$ python -q
>>> import numpy as np
>>> np.set_printoptions(precision=2, suppress=True, linewidth=120, legacy="1.25")
>>> X = np.loadtxt("case17.csv", delimiter=",")
>>> X
array([[0.5 , 0.  , 0.12, 0.38, 0.  ],
       [0.22, 0.22, 0.  , 0.28, 0.28],
       [0.24, 0.29, 0.29, 0.06, 0.12],
       [0.07, 0.27, 0.07, 0.27, 0.33],
       [0.13, 0.27, 0.33, 0.2 , 0.07]])
>>> # rows sum to 1
>>> rng = np.random.default_rng(59563)
>>> idx = rng.permutation(5)
>>> idx
array([4, 1, 2, 3, 0])
>>> B = X[idx][:, idx]
>>> np.round(np.trace(B), 2)
1.35
>>> print(np.diag(B))
[0.07 0.22 0.29 0.27 0.5 ]
>>> np.allclose(B, X)
False
>>> f = np.array([-3, 3, 1, -3])
>>> arr = np.array([np.roll(f, i) for i in range(4)])
>>> arr
array([[-3,  3,  1, -3],
       [-3, -3,  3,  1],
       [ 1, -3, -3,  3],
       [ 3,  1, -3, -3]])
>>> x = np.array([2, -2, 0, 2])
>>> y = arr @ x
>>> b, lr = np.zeros(4), 1 / np.linalg.norm(arr, 2) ** 2
>>> for i in range(10):
...     b -= lr * arr.T @ (arr @ b - y)
...     if i % 2 == 0: print(i, round(np.linalg.norm(arr @ b - y), 2))
... 
0 2.61
2 2.22
4 1.9
6 1.62
8 1.38
>>> b
array([ 1.55, -2.  , -0.45,  2.  ])
>>> left, sig, VT = np.linalg.svd(arr, full_matrices=False)
>>> np.round(VT @ VT.T, 2) + 0
array([[1., 0., 0., 0.],
       [0., 1., 0., 0.],
       [0., 0., 1., 0.],
       [0., 0., 0., 1.]])
>>> print(np.allclose(left * sig @ VT, arr))
True
>>> np.round(left.T @ arr @ VT.T, 2) + 0
array([[7.21, 0.  , 0.  , 0.  ],
       [0.  , 7.21, 0.  , 0.  ],
       [0.  , 0.  , 2.  , 0.  ],
       [0.  , 0.  , 0.  , 2.  ]])
>>> print(round(float(np.sqrt((sig ** 2).sum())), 2), round(float(np.linalg.norm(arr)), 2))
10.58 10.58
>>> f, g = X[4], X[0]
>>> round(float(f @ f), 2)
0.24
>>> round(f @ g, 2)
0.18
>>> p = (f @ g) / (f @ f) * f
>>> p
array([0.1 , 0.2 , 0.25, 0.15, 0.05])
>>> np.linalg.matrix_rank(np.outer(f, g))
1
>>> round(np.linalg.norm(f + g) ** 2 + np.linalg.norm(f - g) ** 2, 2)
1.3
>>> np.outer(f, g)
array([[0.07, 0.  , 0.02, 0.05, 0.  ],
       [0.13, 0.  , 0.03, 0.1 , 0.  ],
       [0.17, 0.  , 0.04, 0.12, 0.  ],
       [0.1 , 0.  , 0.03, 0.08, 0.  ],
       [0.03, 0.  , 0.01, 0.03, 0.  ]])
>>> B = arr + rng.integers(-2, 3, (4, 2)) @ rng.integers(-2, 3, (2, 4))
>>> B
array([[-1,  2,  7, -4],
       [-3, -3,  1,  1],
       [ 1, -3, -5,  3],
       [ 3,  1, -3, -3]])
>>> B - arr
array([[ 2, -1,  6, -1],
       [ 0,  0, -2,  0],
       [ 0,  0, -2,  0],
       [ 0,  0,  0,  0]])
>>> np.linalg.matrix_rank(B - arr, tol=1e-8)
2
>>> np.round(np.linalg.svd(B - arr, compute_uv=False), 2) + 0
array([7.  , 0.99, 0.  , 0.  ])
>>> K = np.loadtxt("block11.csv", delimiter=",")
>>> K
array([[ 0.12,  0.39, -0.99,  0.18],
       [-0.18,  0.31, -1.  ,  0.24],
       [ 0.81,  0.73,  0.79,  0.1 ],
       [ 0.31,  0.35, -0.45,  0.08],
       [ 0.08, -0.13,  0.94, -0.1 ],
       [-0.83, -0.93,  1.  , -0.45],
       [ 0.29,  0.4 , -0.81,  0.12],
       [-0.78, -0.86,  0.99, -0.31],
       [ 0.4 ,  0.17,  0.96, -0.06],
       [-0.04,  0.23, -0.98,  0.14],
       [ 0.16,  0.47, -1.  ,  0.22],
       [ 0.71,  0.41,  1.  , -0.08],
       [-0.2 , -0.17, -0.16, -0.02],
       [-0.4 , -0.78,  1.  , -0.4 ],
       [ 0.16,  0.07,  0.59, -0.02],
       [ 0.29,  0.56, -0.99,  0.24],
       [ 0.62,  0.04,  1.  , -0.24],
       [ 0.35, -0.3 ,  1.  , -0.29],
       [-0.31, -0.72,  1.  , -0.36],
       [-0.69, -0.51, -0.96,  0.  ]])
>>> d = np.linalg.norm(K[:, None] - K[None], axis=-1)
>>> d[:5, :5]
array([[0.  , 0.32, 1.94, 0.58, 2.02],
       [0.32, 0.  , 2.09, 0.75, 2.03],
       [1.94, 2.09, 0.  , 1.39, 1.16],
       [0.58, 0.75, 1.39, 0.  , 1.5 ],
       [2.02, 2.03, 1.16, 1.5 , 0.  ]])
>>> d.mean(axis=1).argmax()
5
>>> np.flatnonzero(d[6] < d.mean() / 2)
array([ 0,  1,  3,  6,  9, 10, 15])
>>> d[6].round(6).argsort(kind="stable")[:4]
array([ 6,  0, 10, 15])
>>> np.linalg.norm(K, axis=1)
array([1.09, 1.09, 1.35, 0.65, 0.96, 1.66, 0.96, 1.56, 1.06, 1.02, 1.14, 1.3 , 0.31, 1.39, 0.62, 1.2 , 1.2 , 1.14,
       1.32, 1.29])
